% ipython --no-banner

In [1]: import numpy as np

In [2]: np.set_printoptions(suppress=True, linewidth=100)

In [3]: rnd = lambda a: np.round(a, 3) + 0

In [4]: m1 = np.array([[2, 0, 4, -4, -2, -8, -3],
   ...:     [2, -7, -4, -4, 4, 0, 8],
   ...:     [-6, 1, -7, 6, 6, 4, 6]])

In [5]: x0 = np.array([0, -6, -7, -3, -7, -9, -1])

In [6]: h = np.maximum(m1 @ x0, 0)

In [7]: print(np.maximum(m1 @ (3 * x0), 0))
[219 138   0]

In [8]: print(np.flatnonzero(h > 1e-9))
[0 1]

In [9]: print(h)
[73 46  0]

In [10]: print(m1 * (h > 1e-9)[:, None])
[[ 2  0  4 -4 -2 -8 -3]
 [ 2 -7 -4 -4  4  0  8]
 [ 0  0  0  0  0  0  0]]

In [11]: print(m1.T @ h)
[ 238 -322  108 -476   38 -584  149]

In [12]: print(m1.sum(axis=0))
[-2 -6 -7 -2  8 -4 11]

In [13]: print(np.abs(m1).max())
8

In [14]: print(m1.shape)
(3, 7)

In [15]: print(rnd(np.linalg.svd(m1, compute_uv=False)))
[17.937 11.851  5.081]

In [16]: print(m1 - m1[0])
[[  0   0   0   0   0   0   0]
 [  0  -7  -8   0   6   8  11]
 [ -8   1 -11  10   8  12   9]]

In [17]: m1[:, 7]
Traceback (most recent call last):
  Cell In[17], line 1
    m1[:, 7]
IndexError: index 7 is out of bounds for axis 1 with size 7


In [18]: print(rnd(np.linalg.norm(m1)))
22.091

In [19]: print(m1.sum(axis=1))
[-11  -1  10]

In [20]: m1[3]
Traceback (most recent call last):
  Cell In[20], line 1
    m1[3]
IndexError: index 3 is out of bounds for axis 0 with size 3
